$ ipython --no-banner

In [1]: import numpy as np

In [2]: from numpy import linalg as LA

In [3]: np.set_printoptions(precision=3, suppress=True, linewidth=140)

In [4]: F = np.loadtxt("x.csv", delimiter=",")

In [5]: F
Out[5]: 
array([[ 0.,  0.,  0.,  0.,  0.,  0.,  0.,  0.,  0.,  0.],
       [ 0.,  0.,  0.,  0.,  0.,  0.,  0.,  0.,  0.,  0.],
       [ 0.,  0.,  0.,  0.,  0.,  0.,  0.,  0.,  0.,  0.],
       [ 0.,  0.,  0.,  0.,  0., -2.,  0.,  0.,  0.,  0.],
       [ 0.,  2.,  0.,  0.,  0.,  0.,  0.,  0.,  0.,  0.],
       [ 0.,  0.,  0.,  0.,  0.,  0.,  0.,  0.,  0., -2.],
       [ 0.,  0.,  0.,  0.,  0.,  0.,  0.,  0.,  0.,  0.],
       [ 0.,  0.,  0.,  0., -3.,  0.,  0.,  0.,  0.,  0.],
       [ 0.,  0.,  0.,  0.,  0.,  0.,  0.,  0.,  0.,  0.],
       [ 1.,  0.,  0.,  0.,  0.,  0.,  0.,  0.,  0.,  0.]])

In [6]: Uu, sigma, vt = LA.svd(F)

In [7]: np.argmax(sigma[:-1] / (sigma[1:] + 1e-6)) + 1
Out[7]: np.int64(5)

In [8]: B = Uu[:, :5] @ np.diag(sigma[:5]) @ vt[:5]

In [9]: B
Out[9]: 
array([[ 0.,  0.,  0.,  0.,  0.,  0.,  0.,  0.,  0.,  0.],
       [ 0.,  0.,  0.,  0.,  0.,  0.,  0.,  0.,  0.,  0.],
       [ 0.,  0.,  0.,  0.,  0.,  0.,  0.,  0.,  0.,  0.],
       [ 0.,  0.,  0.,  0.,  0., -2.,  0.,  0.,  0.,  0.],
       [ 0.,  2.,  0.,  0.,  0.,  0.,  0.,  0.,  0.,  0.],
       [ 0.,  0.,  0.,  0.,  0.,  0.,  0.,  0.,  0., -2.],
       [ 0.,  0.,  0.,  0.,  0.,  0.,  0.,  0.,  0.,  0.],
       [ 0.,  0.,  0.,  0., -3.,  0.,  0.,  0.,  0.,  0.],
       [ 0.,  0.,  0.,  0.,  0.,  0.,  0.,  0.,  0.,  0.],
       [ 1.,  0.,  0.,  0.,  0.,  0.,  0.,  0.,  0.,  0.]])

In [10]: np.abs(F - B).max()
Out[10]: np.float64(0.0)

In [11]: q, _ = LA.qr(np.array([[-0.8, -0.7, 0.0, 0.6, -2.0, 1.8, -1.2, -1.3, -0.3, 0.6],
    ...:     [0.3, 2.1, 0.6, -0.5, -0.4, 1.7, -1.2, -1.1, 0.9, 0.4],
    ...:     [0.9, 0.9, 0.0, 0.5, 2.3, -1.1, -0.7, -1.3, 1.8, -1.3],
    ...:     [1.4, -1.5, -0.3, 2.4, 0.5, -0.4, 0.1, 1.2, -0.9, 0.1],
    ...:     [0.0, 0.8, -0.9, 0.2, 0.6, 0.6, -0.1, -0.9, 1.1, 0.4],
    ...:     [-0.6, -0.4, 0.9, -0.3, 0.5, -0.6, 0.9, 0.8, 1.0, -1.3],
    ...:     [0.3, -0.6, -2.8, -0.3, 1.2, 1.7, 0.7, 0.2, 0.6, -0.7],
    ...:     [-0.8, -0.9, -1.1, 1.7, 2.6, -0.3, 0.0, -0.4, -0.2, 0.2],
    ...:     [2.0, -0.4, 0.1, -1.7, 1.6, -0.6, 1.1, -0.5, -1.8, -0.9],
    ...:     [-0.2, 1.1, 0.0, 0.6, 0.7, 1.2, 0.0, -1.2, 0.9, -1.1]]))

In [12]: K = q[:, :4]

In [13]: K
Out[13]: 
array([[-0.272,  0.218,  0.05 , -0.057],
       [ 0.102, -0.629,  0.004, -0.117],
       [ 0.306, -0.278, -0.067, -0.306],
       [ 0.477,  0.43 ,  0.063, -0.649],
       [ 0.   , -0.238, -0.354, -0.106],
       [-0.204,  0.126,  0.309,  0.132],
       [ 0.102,  0.175, -0.819,  0.263],
       [-0.272,  0.277, -0.277, -0.322],
       [ 0.681,  0.096,  0.1  ,  0.429],
       [-0.068, -0.325, -0.102, -0.287]])

In [14]: LA.norm(K, axis=0)
Out[14]: array([1., 1., 1., 1.])

In [15]: LA.svd(K, compute_uv=False)
Out[15]: array([1., 1., 1., 1.])

In [16]: LA.pinv(K)
Out[16]: 
array([[-0.272,  0.102,  0.306,  0.477,  0.   , -0.204,  0.102, -0.272,  0.681, -0.068],
       [ 0.218, -0.629, -0.278,  0.43 , -0.238,  0.126,  0.175,  0.277,  0.096, -0.325],
       [ 0.05 ,  0.004, -0.067,  0.063, -0.354,  0.309, -0.819, -0.277,  0.1  , -0.102],
       [-0.057, -0.117, -0.306, -0.649, -0.106,  0.132,  0.263, -0.322,  0.429, -0.287]])

In [17]: np.round(K.T @ K, 3) + 0
Out[17]: 
array([[1., 0., 0., 0.],
       [0., 1., 0., 0.],
       [0., 0., 1., 0.],
       [0., 0., 0., 1.]])
